% python3 -q
>>> import numpy as np
>>> np.set_printoptions(precision=2, suppress=True, linewidth=120, legacy="1.25")
>>> tidy = lambda a: np.round(a, 2) + 0
>>> A = np.load("arr.npy")
>>> print(A)
[[ 2 -2]
 [-2  2]]
>>> hat = np.triu(np.array([[2, 1], [1, 0]]), 1) + np.eye(2)
>>> Y = hat @ A @ np.linalg.inv(hat)
>>> print(np.trace(Y), np.trace(A))
4.0 4
>>> print(hat @ A - A @ hat)
[[-2.  0.]
 [ 0.  2.]]
>>> print(np.linalg.matrix_rank(Y))
1
>>> T = np.stack([A, 5 * A, A[::-1]])
>>> print(np.linalg.matrix_rank(T))
[1 1 1]
>>> print(np.linalg.matrix_rank(T.reshape(3, -1)))
1
>>> print(tidy(np.linalg.norm(T, axis=(1, 2))))
[ 4. 20.  4.]
>>> print(tidy(np.linalg.det(T)))
[0. 0. 0.]
>>> w, evecs = np.linalg.eigh(A)
>>> print(tidy(np.linalg.eigvalsh(A + 2 * np.eye(2))))
[2. 6.]
>>> print(tidy(np.abs(evecs[:, -1])))
[0.71 0.71]
>>> print(tidy(evecs.T @ evecs))
[[1. 0.]
 [0. 1.]]
>>> print(tidy(np.linalg.svd(A, compute_uv=False)))
[4. 0.]
>>> print(tidy(evecs.T @ A @ evecs))
[[0. 0.]
 [0. 4.]]
>>> print(tidy(evecs @ np.diag(w) @ evecs.T))
[[ 2. -2.]
 [-2.  2.]]
>>> print(np.abs(evecs[:, -1]).round(6).argmax())
0
>>> print(w)
[0. 4.]
>>> M = np.load("m.npy")
>>> print(M)
[[ 0.7 -0.4 16.   0.1  1.2 -1.3]
 [ 1.2 -1.   4.  -2.2  1.   0. ]
 [ 1.7  0.4 -6.   0.5 -0.1  0.9]
 [ 0.2  0.1 -4.   0.5 -1.8  0.3]]
>>> W = np.array([[4, -5], [-2, 3], [0, -1], [-3, -2], [0, 4], [2, 4]])
>>> coef = np.array([-2, -1])
>>> act = np.maximum(M @ W + coef, 0)
>>> print(act)
[[ 0.   0. ]
 [11.4  0. ]
 [ 4.3  0. ]
 [ 0.   0. ]]
>>> print(np.linalg.matrix_rank(act))
1
>>> print((act > 0).astype(int))
[[0 0]
 [1 0]
 [1 0]
 [0 0]]
>>> Z = np.array([[0, 3], [1, 1]])
>>> print(W @ Z)
[[ -5   7]
 [  3  -3]
 [ -1  -1]
 [ -2 -11]
 [  4   4]
 [  4  10]]
>>> print((act @ Z).round(6).argmax(axis=1))
[0 1 1 0]
>>> print(tidy(act @ Z))
[[ 0.   0. ]
 [ 0.  34.2]
 [ 0.  12.9]
 [ 0.   0. ]]
>>> Y = np.array([[-6, -9], [0, -6], [1, 9], [-2, -8], [-2, 2], [-8, -2]])
>>> print(np.linalg.matrix_rank(np.vstack([M, Y.T])))
6
>>> print(np.vstack([M, Y.T]).shape)
(6, 6)
>>> K = np.loadtxt("case1.csv", delimiter=",")
>>> print(tidy(K))
[[0.33 0.33 0.33 0.   0.  ]
 [0.   0.4  0.4  0.2  0.  ]
 [0.14 0.14 0.43 0.14 0.14]
 [0.   0.   0.   0.33 0.67]
 [0.4  0.   0.2  0.   0.4 ]]
>>> f = np.array([0, 1, 2])
>>> print(tidy(np.cross(K[4, :3], K[2, :3])))
[-0.03 -0.14  0.06]
>>> print(tidy(np.einsum("ii->", K)))
1.9
>>> print(tidy(np.linalg.det(K.T)))
0.0
>>> print(tidy(np.einsum("ij,ji->", K, K)))
0.99
>>> print(tidy(np.linalg.eigvals(K)))
[1.  +0.j   0.37+0.38j 0.37-0.38j 0.04+0.j   0.12+0.j  ]
>>> print(tidy(np.linalg.eigvals(K).sum().real))
1.9
>>> Y = np.linalg.inv(K)
>>> print(tidy(Y))
[[ 12.  -12.5   7.    4.5 -10. ]
 [ -3.    7.5  -7.   -1.5   5. ]
 [ -6.    5.    0.   -3.    5. ]
 [ 18.  -20.   14.    9.  -20. ]
 [ -9.   10.   -7.   -3.   10. ]]
>>> print(tidy(np.linalg.slogdet(K)[0]))
1.0
>>> data = np.loadtxt("test7.csv", delimiter=",")
>>> print(data)
[[ 3.28  2.71 -0.59  0.84]
 [-1.52 -1.47  0.39 -0.54]
 [ 0.95  0.63 -1.52 -0.88]
 [-0.9   0.1  -0.76 -3.25]
 [ 2.33  1.14 -1.85  0.51]
 [-1.42  1.1   1.13 -2.96]
 [-2.66 -0.28  0.93 -4.58]
 [ 3.72  1.78 -1.07  2.91]
 [ 0.09  1.75  1.01 -1.75]
 [ 1.86  2.1  -0.38 -0.68]
 [-2.54 -3.06 -0.15  0.23]
 [-1.15 -0.56  0.8  -0.22]
 [ 0.86 -1.99 -0.97  3.94]
 [-3.59 -1.83  2.05 -1.75]
 [ 1.97  2.09  0.14  0.59]
 [-1.59  0.33  0.69 -3.4 ]
 [-2.88 -2.04  1.3  -0.62]
 [-1.31 -0.61  0.23 -1.32]
 [ 2.46  1.2  -1.81  0.36]
 [ 1.51 -0.41 -1.32  2.25]
 [-2.34  0.55  1.33 -4.54]
 [-0.07 -0.17 -1.46 -2.3 ]
 [-0.04 -1.83 -0.92  1.65]
 [ 4.93  2.45 -2.24  3.18]
 [-0.38 -0.76  0.14  0.86]
 [-0.52 -0.73 -1.21 -1.39]
 [ 0.2  -0.04 -1.49 -2.14]]
>>> x = np.array([0, -3, 2, 3])
>>> y = data @ x
>>> coef, lr = np.zeros(4), 1 / np.linalg.norm(data, 2) ** 2
>>> for i in range(4):
...     coef -= lr * data.T @ (data @ coef - y)
...     if i % 1 == 0: print(i, round(np.linalg.norm(data @ coef - y), 2))
... 
0 25.38
1 16.15
2 10.55
3 7.2
>>> print(tidy(coef))
[-0.82 -2.02  0.52  2.84]
>>> print(tidy(np.linalg.cond(data)))
33.14
>>> left, s, Vh = np.linalg.svd(data)
>>> print(np.argmax(s[:-1] / (s[1:] + 1e-6)) + 1)
3
>>> print(tidy(s))
[15.57  9.62  5.04  0.47]
>>> Y = left[:, :3] @ np.diag(s[:3]) @ Vh[:3]
>>> print(np.linalg.matrix_rank(data, rtol=0.05))
3
>>> print(np.linalg.matrix_rank(Y))
3
>>> D = np.linalg.norm(data[:, None] - data[None], axis=-1)
>>> print(D[16].round(6).argsort(kind="stable")[:4])
[16 13  1 10]
>>> mat = np.loadtxt("data.csv", delimiter=",")
>>> print(mat)
[[0. 0. 0.]
 [0. 0. 0.]
 [0. 0. 0.]
 [1. 1. 2.]
 [3. 3. 3.]
 [3. 5. 3.]
 [0. 0. 0.]
 [3. 3. 3.]
 [3. 5. 3.]
 [1. 1. 2.]
 [3. 3. 3.]
 [0. 0. 0.]
 [0. 0. 0.]
 [1. 1. 2.]
 [1. 1. 2.]]
>>> x = np.array([3, 0, 2])
>>> y = mat @ x
>>> try:
...     np.linalg.solve(mat, y)
... except np.linalg.LinAlgError as e:
...     print("failed:", e)
... 
failed: Last 2 dimensions of the array must be square
>>> print(y)
[ 0.  0.  0.  7. 15. 15.  0. 15. 15.  7. 15.  0.  0.  7.  7.]
>>> print(tidy(np.linalg.lstsq(mat, y)[0]))
[3. 0. 2.]
>>> print(tidy(np.linalg.solve(mat.T @ mat, mat.T @ y)))
[3. 0. 2.]
>>> rng = np.random.default_rng(9304)
>>> y = y + 0.1 * rng.normal(size=15)
>>> print(tidy(y))
[ 0.14  0.02 -0.02  6.99 14.92 14.94  0.   15.05 15.02  6.84 14.88 -0.23  0.11  6.95  7.03]
>>> coef, *_ = np.linalg.lstsq(mat, y)
>>> print(tidy(mat.T @ (y - mat @ coef)))
[0. 0. 0.]
>>> print([round(float(np.linalg.norm(np.linalg.solve(mat.T @ mat + lam * np.eye(3), mat.T @ y))), 2) for lam in (0, 1, 10, 100)])
[3.59, 3.09, 2.58, 1.72]
>>> Y = np.array([[2, 3], [1, 3], [1, 2]])
>>> print(mat @ Y)
[[ 0.  0.]
 [ 0.  0.]
 [ 0.  0.]
 [ 5. 10.]
 [12. 24.]
 [14. 30.]
 [ 0.  0.]
 [12. 24.]
 [14. 30.]
 [ 5. 10.]
 [12. 24.]
 [ 0.  0.]
 [ 0.  0.]
 [ 5. 10.]
 [ 5. 10.]]
>>> print(np.linalg.matrix_rank(mat @ Y))
2
>>> print(np.linalg.matrix_rank(np.vstack([mat, Y.T])))
3
>>> print(np.einsum("ik,kj->ij", mat, Y))
[[ 0.  0.]
 [ 0.  0.]
 [ 0.  0.]
 [ 5. 10.]
 [12. 24.]
 [14. 30.]
 [ 0.  0.]
 [12. 24.]
 [14. 30.]
 [ 5. 10.]
 [12. 24.]
 [ 0.  0.]
 [ 0.  0.]
 [ 5. 10.]
 [ 5. 10.]]
>>> print(Y.T @ mat.T)
[[ 0.  0.  0.  5. 12. 14.  0. 12. 14.  5. 12.  0.  0.  5.  5.]
 [ 0.  0.  0. 10. 24. 30.  0. 24. 30. 10. 24.  0.  0. 10. 10.]]
>>> J = np.array([[-7, -2, 6, 0, -6, 4],
...     [2, -1, -6, -5, 0, 8],
...     [4, 6, -7, -3, -4, -3],
...     [-5, -1, -5, -6, -6, -3],
...     [6, -4, 6, -2, 7, 8],
...     [-1, 5, -6, -1, 9, -9]])
>>> print(J)
[[-7 -2  6  0 -6  4]
 [ 2 -1 -6 -5  0  8]
 [ 4  6 -7 -3 -4 -3]
 [-5 -1 -5 -6 -6 -3]
 [ 6 -4  6 -2  7  8]
 [-1  5 -6 -1  9 -9]]
>>> def softmax(z):
...     e = np.exp(z - z.max(axis=-1, keepdims=True))
...     return e / e.sum(axis=-1, keepdims=True)
... 
>>> print(tidy(softmax(J[3])))
[0.02 0.84 0.02 0.01 0.01 0.11]
>>> att = J @ J.T / np.sqrt(6)
>>> print(tidy(softmax(att)))
[[1. 0. 0. 0. 0. 0.]
 [0. 1. 0. 0. 0. 0.]
 [0. 0. 1. 0. 0. 0.]
 [0. 0. 0. 1. 0. 0.]
 [0. 0. 0. 0. 1. 0.]
 [0. 0. 0. 0. 0. 1.]]
>>> f = np.array([1, -2, 5, -4, -4, -4, 4])
>>> X = np.array([np.roll(f, i) for i in range(7)])
>>> print(X)
[[ 1 -2  5 -4 -4 -4  4]
 [ 4  1 -2  5 -4 -4 -4]
 [-4  4  1 -2  5 -4 -4]
 [-4 -4  4  1 -2  5 -4]
 [-4 -4 -4  4  1 -2  5]
 [ 5 -4 -4 -4  4  1 -2]
 [-2  5 -4 -4 -4  4  1]]
>>> x = np.array([-1, 0, -2, -1, 0, -1, 2])
>>> h = np.maximum(X @ x, 0)
>>> print(np.maximum(X @ (3 * x), 0))
[15  0  0  0 60  6 36]
>>> print(tidy(np.tanh(X @ x)))
[ 1.   -1.    0.   -1.    1.    0.96  1.  ]
>>> print(np.allclose(X @ X.T, X.T @ X))
True
>>> print(X @ (-1.0) ** np.arange(7))
[ 16.  -8.   0.  -8.   0.  10. -14.]
>>> Q, R = np.linalg.qr(X)
>>> print(tidy(abs(R[0, 0])), tidy(np.linalg.norm(X[:, 0])))
9.7 9.7
>>> print(tidy(np.trace(Q @ Q.T)))
7.0
>>> print(tidy(Q.T @ Q))
[[1. 0. 0. 0. 0. 0. 0.]
 [0. 1. 0. 0. 0. 0. 0.]
 [0. 0. 1. 0. 0. 0. 0.]
 [0. 0. 0. 1. 0. 0. 0.]
 [0. 0. 0. 0. 1. 0. 0.]
 [0. 0. 0. 0. 0. 1. 0.]
 [0. 0. 0. 0. 0. 0. 1.]]
>>> print(tidy(Q @ R))
[[ 1. -2.  5. -4. -4. -4.  4.]
 [ 4.  1. -2.  5. -4. -4. -4.]
 [-4.  4.  1. -2.  5. -4. -4.]
 [-4. -4.  4.  1. -2.  5. -4.]
 [-4. -4. -4.  4.  1. -2.  5.]
 [ 5. -4. -4. -4.  4.  1. -2.]
 [-2.  5. -4. -4. -4.  4.  1.]]
>>> print(tidy(np.linalg.norm(A)))
4.0
>>> np.linalg.rank(A)
Traceback (most recent call last):
  File "<python-input-108>", line 1, in <module>
    np.linalg.rank(A)
    ^^^^^^^^^^^^^^
AttributeError: module 'numpy.linalg' has no attribute 'rank'
>>> print(np.linalg.matrix_rank(A))
1
>>> np.zeros(2, 2)
Traceback (most recent call last):
  File "<python-input-110>", line 1, in <module>
    np.zeros(2, 2)
    ~~~~~~~~^^^^^^
TypeError: Cannot interpret '2' as a data type
>>> print(A.shape)
(2, 2)
>>> A[:, 2]
Traceback (most recent call last):
  File "<python-input-112>", line 1, in <module>
    A[:, 2]
    ~^^^^^^
IndexError: index 2 is out of bounds for axis 1 with size 2
>>> print(A - A[0])
[[ 0  0]
 [-4  4]]
>>> print(A.sum(axis=1))
[0 0]
>>> print(np.abs(A).max())
2
>>> print(A.mean(axis=0))
[0. 0.]
